>>> import numpy as np
>>> np.set_printoptions(precision=3, suppress=True, linewidth=160)
>>> W0 = np.load("x.npy")
>>> W0
array([[ 21.,   7.,   1.,   6.],
       [-27., -15.,  -7., -10.],
       [ 35.,  27.,  15.,  14.],
       [ -7.,   5.,   5.,   2.]])
>>> left, sigma, Vh = np.linalg.svd(W0, full_matrices=False)
>>> np.abs(Vh[0])
array([0.779, 0.497, 0.248, 0.29 ])
>>> np.round(left.T @ W0 @ Vh.T, 3) + 0
array([[62.656,  0.   ,  0.   ,  0.   ],
       [ 0.   , 13.391,  0.   ,  0.   ],
       [ 0.   ,  0.   ,  1.649,  0.   ],
       [ 0.   ,  0.   ,  0.   ,  0.416]])
>>> np.round(left.T @ left, 3) + 0
array([[1., 0., 0., 0.],
       [0., 1., 0., 0.],
       [0., 0., 1., 0.],
       [0., 0., 0., 1.]])
>>> sigma / sigma[0]
array([1.   , 0.214, 0.026, 0.007])
>>> (sigma > 1e-8).sum()
np.int64(4)
>>> mat = np.loadtxt("case3.csv", delimiter=",")
>>> mat
array([[ 0.3  ,  0.716,  0.319,  0.701,  0.02 ],
       [-0.478, -0.834, -0.336, -0.68 , -0.438],
       [ 0.938,  0.544, -0.565, -0.985,  0.999],
       [ 0.168,  0.139, -0.217, -0.726,  0.923],
       [ 0.119,  0.363,  0.264,  0.711, -0.68 ],
       [ 0.851,  0.658, -0.254, -0.818,  0.979],
       [ 0.883,  0.957, -0.336, -0.974,  1.   ],
       [-0.98 , -0.968,  0.446,  0.987, -1.   ],
       [ 0.345,  0.757,  0.623,  0.985, -0.984],
       [-0.371, -0.178,  0.291,  0.834, -0.96 ],
       [-0.934, -0.923, -0.572, -0.973,  0.955],
       [ 0.907,  0.93 ,  0.06 , -0.31 ,  0.982],
       [-0.848, -0.653, -0.388, -0.914,  0.972]])
>>> hat = mat @ np.linalg.solve(mat.T @ mat, mat.T)
>>> hat @ mat[:, 3]
array([ 0.701, -0.68 , -0.985, -0.726,  0.711, -0.818, -0.974,  0.987,  0.985,  0.834, -0.973, -0.31 , -0.914])
>>> np.allclose(hat @ hat, hat)
True
>>> np.diag(hat)
array([0.36 , 0.602, 0.515, 0.17 , 0.222, 0.213, 0.408, 0.44 , 0.524, 0.17 , 0.455, 0.409, 0.511])
>>> round(float(np.trace(hat)), 3)
5.0
>>> vec = np.array([2, 2, 0, 5, -3])
>>> y = mat @ vec
>>> np.round(np.linalg.pinv(mat) @ mat, 3) + 0
array([[1., 0., 0., 0., 0.],
       [0., 1., 0., 0., 0.],
       [0., 0., 1., 0., 0.],
       [0., 0., 0., 1., 0.],
       [0., 0., 0., 0., 1.]])
>>> np.round(np.linalg.solve(mat.T @ mat, mat.T @ y), 3) + 0
array([ 2.,  2.,  0.,  5., -3.])
>>> rng = np.random.default_rng(13)
>>> y = y + 0.3 * rng.normal(size=13)
>>> y
array([  6.025,  -5.633,  -4.671,  -5.764,   6.954,  -3.893,  -3.642,   4.049,   9.926,   6.126, -11.314,  -0.929, -10.562])
>>> b, *_ = np.linalg.lstsq(mat, y)
>>> np.round(mat.T @ (y - mat @ b), 3) + 0
array([0., 0., 0., 0., 0.])
>>> [round(float(np.linalg.norm(np.linalg.solve(mat.T @ mat + lam * np.eye(5), mat.T @ y))), 2) for lam in (0, 1, 10, 100)]
[7.84, 5.77, 3.7, 0.85]
